In [1]: import numpy as np

In [2]: from numpy import linalg as LA

In [3]: np.set_printoptions(precision=3, suppress=True, linewidth=100)

In [4]: O, _ = LA.qr(np.array([[-0.4, 2.2, 0.0, 0.6, 1.0],
   ...:     [0.3, 1.5, 2.1, -0.3, -0.1],
   ...:     [-0.3, 1.4, 0.0, -0.3, 1.1],
   ...:     [0.0, 0.7, -1.1, -0.4, -2.6],
   ...:     [1.5, 1.2, -0.2, 0.1, -0.7]]))

In [5]: F = O[:, :5]

In [6]: F
Out[6]: 
array([[-0.249, -0.72 , -0.173,  0.599,  0.179],
       [ 0.186, -0.426,  0.786, -0.293,  0.283],
       [-0.186, -0.463, -0.109, -0.446, -0.735],
       [ 0.   , -0.215, -0.539, -0.583,  0.569],
       [ 0.932, -0.199, -0.225,  0.129, -0.156]])

In [7]: proj = np.triu(np.array([[1, 2, 0, 1, 2],
   ...:     [-1, 2, -1, 0, 0],
   ...:     [0, 0, -2, 1, -2],
   ...:     [2, 0, -1, 1, 1],
   ...:     [-2, 1, 2, 1, 1]]), 1) + np.eye(5)

In [8]: out = proj @ F @ LA.inv(proj)

In [9]: LA.matrix_rank(out)
Out[9]: np.int64(5)

In [10]: np.round(LA.det(out), 3)
Out[10]: np.float64(1.0)

In [11]: f, v = F[4], F[1]

In [12]: round(f @ v, 3)
Out[12]: np.float64(-0.0)

In [13]: f @ f
Out[13]: np.float64(1.0)

In [14]: p = (f @ v) / (f @ f) * f

In [15]: v - p
Out[15]: array([ 0.186, -0.426,  0.786, -0.293,  0.283])

In [16]: rng = np.random.default_rng(89)

In [17]: idx = rng.permutation(5)

In [18]: out = F[:, idx] * rng.choice([-1, 1], 5)

In [19]: out
Out[19]: 
array([[-0.599, -0.249, -0.179,  0.72 , -0.173],
       [ 0.293,  0.186, -0.283,  0.426,  0.786],
       [ 0.446, -0.186,  0.735,  0.463, -0.109],
       [ 0.583,  0.   , -0.569,  0.215, -0.539],
       [-0.129,  0.932,  0.156,  0.199, -0.225]])

In [20]: left, _, Vh = LA.svd(F.T @ out)

In [21]: idx
Out[21]: array([3, 0, 4, 1, 2])

In [22]: np.round(left @ Vh, 3) + 0
Out[22]: 
array([[ 0.,  1.,  0.,  0.,  0.],
       [ 0.,  0.,  0., -1.,  0.],
       [ 0.,  0.,  0.,  0.,  1.],
       [-1.,  0.,  0.,  0.,  0.],
       [ 0.,  0., -1.,  0.,  0.]])

In [23]: vec = np.array([3, 1, -2, -1, 1])

In [24]: y = F @ vec

In [25]: y
Out[25]: array([-1.54 , -0.862, -1.094,  2.015,  2.762])

In [26]: LA.solve(F, y + F[:, 0])
Out[26]: array([ 4.,  1., -2., -1.,  1.])

In [27]: np.round(LA.solve(F, F[:, 1]), 3) + 0
Out[27]: array([0., 1., 0., 0., 0.])

In [28]: np.round(LA.solve(F.T, F[0]), 3) + 0
Out[28]: array([1., 0., 0., 0., 0.])

In [29]: O, _ = LA.qr(np.array([[0.8, 0.2, 1.2, -1.0, -0.6, -0.5],
    ...:     [0.6, 1.5, -1.9, -0.4, 1.5, -1.0],
    ...:     [-1.7, -0.2, 1.0, -1.0, -0.4, -0.3],
    ...:     [0.5, 0.1, 0.7, 0.7, 0.0, -0.2],
    ...:     [-0.5, 1.9, 1.3, 0.7, -1.5, -0.6],
    ...:     [-0.6, -0.2, 0.6, -1.1, -0.3, 0.8]]))

In [30]: evecs, _ = LA.qr(np.array([[-1.0, -1.6, -0.7], [0.4, -0.9, -0.2], [-0.9, -0.9, 2.7]]))

In [31]: sig = 10 * 0.7 ** np.arange(3)

In [32]: K = O[:, :3] * sig @ evecs[:3]

In [33]: K
Out[33]: 
array([[ 4.44 ,  1.613, -0.211],
       [-1.034,  4.916,  2.69 ],
       [-5.469, -2.996, -4.689],
       [ 2.737,  0.944, -0.043],
       [-2.018,  4.261, -4.329],
       [-1.537, -1.412, -1.898]])

In [34]: gram = K.T @ K

In [35]: LA.svd(K, compute_uv=False) ** 2
Out[35]: array([100.  ,  49.  ,  24.01])

In [36]: round(float(np.trace(gram)), 3), np.round((K ** 2).sum(), 3)
Out[36]: (173.01, np.float64(173.01))

In [37]: np.allclose(gram, gram.T)
Out[37]: True

In [38]: (K @ K.T).shape
Out[38]: (6, 6)

In [39]: np.diag(gram)
Out[39]: array([64.613, 56.781, 51.616])

In [40]: gram
Out[40]: 
array([[64.613, 14.617, 33.461],
       [14.617, 56.781, 11.13 ],
       [33.461, 11.13 , 51.616]])

In [41]: LA.eigvalsh(gram)[::-1]
Out[41]: array([100.  ,  49.  ,  24.01])

In [42]: LA.matrix_rank(gram)
Out[42]: np.int64(3)
